% python3 -q
>>> import numpy as np
>>> import numpy.linalg as la
>>> np.set_printoptions(suppress=True, linewidth=160)
>>> K = np.loadtxt("sample10.csv", delimiter=",")
>>> K
array([[-19.951,  -4.409, -13.786],
       [-19.403,  -2.698, -14.214],
       [ -8.236, -10.282,   9.163],
       [-18.977,  -4.312, -14.656],
       [-18.935,  -4.485, -13.192],
       [ -6.959,  -8.976,   8.421],
       [-21.946,  -5.643, -12.293],
       [-21.935,  -2.956, -13.747],
       [ -8.004,  -6.468,   3.881],
       [ -6.067, -11.858,  10.899],
       [ -5.688,  -9.808,  11.709],
       [-20.283,  -3.401, -13.09 ],
       [ -8.659,  -6.685,   3.207],
       [ -7.223,  -6.306,   5.085],
       [ -5.679, -10.253,  10.399],
       [-18.864,  -3.104, -14.794],
       [-19.54 ,  -3.988, -15.482],
       [ -7.892,  -7.622,   6.672],
       [ -4.284,  -9.539,   9.36 ],
       [-18.275,  -3.472, -14.082],
       [ -7.587,  -4.8  ,   2.995],
       [ -8.089,  -4.196,   5.   ],
       [-20.637,  -4.532, -15.242],
       [ -7.51 ,  -9.023,   9.993],
       [ -8.263,  -3.737,   5.593],
       [ -5.287,  -9.999,   9.307],
       [ -8.143,  -5.505,   3.753]])
>>> rng = np.random.default_rng(3378)
>>> labels = rng.permutation(3)
>>> other = K[:, labels] * rng.choice([-1, 1], 3)
>>> other
array([[ 19.951,  13.786,  -4.409],
       [ 19.403,  14.214,  -2.698],
       [  8.236,  -9.163, -10.282],
       [ 18.977,  14.656,  -4.312],
       [ 18.935,  13.192,  -4.485],
       [  6.959,  -8.421,  -8.976],
       [ 21.946,  12.293,  -5.643],
       [ 21.935,  13.747,  -2.956],
       [  8.004,  -3.881,  -6.468],
       [  6.067, -10.899, -11.858],
       [  5.688, -11.709,  -9.808],
       [ 20.283,  13.09 ,  -3.401],
       [  8.659,  -3.207,  -6.685],
       [  7.223,  -5.085,  -6.306],
       [  5.679, -10.399, -10.253],
       [ 18.864,  14.794,  -3.104],
       [ 19.54 ,  15.482,  -3.988],
       [  7.892,  -6.672,  -7.622],
       [  4.284,  -9.36 ,  -9.539],
       [ 18.275,  14.082,  -3.472],
       [  7.587,  -2.995,  -4.8  ],
       [  8.089,  -5.   ,  -4.196],
       [ 20.637,  15.242,  -4.532],
       [  7.51 ,  -9.993,  -9.023],
       [  8.263,  -5.593,  -3.737],
       [  5.287,  -9.307,  -9.999],
       [  8.143,  -3.753,  -5.505]])
>>> Uu, _, Vt = la.svd(K.T @ other)
>>> np.round(Uu @ Vt, 3) + 0
array([[-1.,  0.,  0.],
       [ 0.,  0.,  1.],
       [ 0., -1.,  0.]])
>>> labels
array([0, 2, 1])
>>> other = np.array([[-5, -5, 0, -2], [4, 1, 3, 2], [2, 5, 1, 2], [1, 2, 2, 2]])
>>> mat = other + other.T
>>> mat
array([[-10,  -1,   2,  -1],
       [ -1,   2,   8,   4],
       [  2,   8,   2,   4],
       [ -1,   4,   4,   4]])
>>> np.einsum("ii->", mat)
np.int64(-2)
>>> np.einsum("ij,ji->", mat, mat)
np.int64(328)
>>> round(la.det(mat[::-1]), 3)
np.float64(564.0)
>>> np.round(la.eigvals(mat), 3)
array([-11.024,  -5.124,   0.745,  13.403])
>>> np.round(la.det(2 * mat), 3), np.round(la.det(mat), 3)
(np.float64(9024.0), np.float64(564.0))
>>> Ac = (K - K.mean(axis=0)) / K.std(axis=0)
>>> np.round(Ac.std(axis=0), 3)
array([1., 1., 1.])
>>> b = la.lstsq(np.delete(Ac, 1, axis=1), Ac[:, 1])[0]
>>> np.abs(b).argmax()
np.int64(1)
>>> round(1 - np.var(Ac[:, 1] - np.delete(Ac, 1, axis=1) @ b), 3)
np.float64(0.712)
>>> b.round(3)
array([ 1.021, -1.815])
>>> other = mat[0, 0] * mat[1:] - np.outer(mat[1:, 0], mat[0])
>>> other
array([[  0, -21, -78, -41],
       [  0, -78, -24, -38],
       [  0, -41, -38, -41]])
>>> np.flatnonzero(~other.round(6).any(axis=1))
array([], dtype=int64)
>>> vec = np.array([-1, 0, 0, -4])
>>> y = mat @ vec
>>> y
array([ 14, -15, -18, -15])
>>> np.round(la.solve(mat, y + mat[:, 0]), 3)
array([-0.,  0.,  0., -4.])
>>> np.round(la.solve(mat.T, mat[0]), 3) + 0
array([1., 0., 0., 0.])
>>> np.round(la.solve(mat, mat[:, 1]), 3) + 0
array([0., 1., 0., 0.])
>>> labels = rng.permutation(4)
>>> labels
array([0, 1, 2, 3])
>>> other = mat[labels][:, labels]
>>> np.allclose(other, mat)
True
>>> np.diag(other)
array([-10,   2,   2,   4])
>>> E = np.load("m.npy")
>>> E.round(3)
array([[-0.64 ,  0.768],
       [ 0.768,  0.64 ]])
>>> vec = np.array([0, 3])
>>> y = E @ vec
>>> b, lr = np.zeros(2), 1 / la.norm(E, 2) ** 2
>>> for i in range(30):
...     b -= lr * E.T @ (E @ b - y)
...     if i % 10 == 0: print(i, round(la.norm(E @ b - y), 3))
... 
0 0.0
10 0.0
20 0.0
>>> round(la.cond(E), 3)
np.float64(1.0)
>>> A = np.load("a.npy")
>>> A
array([[-2. , -2. , -0.4],
       [ 0. ,  2.3,  0.4],
       [ 1.5,  0.7, -0.1],
       [-4.5,  0.2, -1. ]])
>>> other = np.c_[A[:, :2] @ np.array([[2, 1], [1, 1]]), np.array([0, 1, -5, -1])]
>>> other
array([[-6. , -4. ,  0. ],
       [ 2.3,  2.3,  1. ],
       [ 3.7,  2.2, -5. ],
       [-8.8, -4.3, -1. ]])
>>> la.matrix_rank(other)
np.int64(3)
>>> np.round(la.norm(la.qr(A)[0].T @ other, axis=0) ** 2 / ((other ** 2).sum(axis=0) + 1e-12), 3)
array([1.   , 1.   , 0.863])
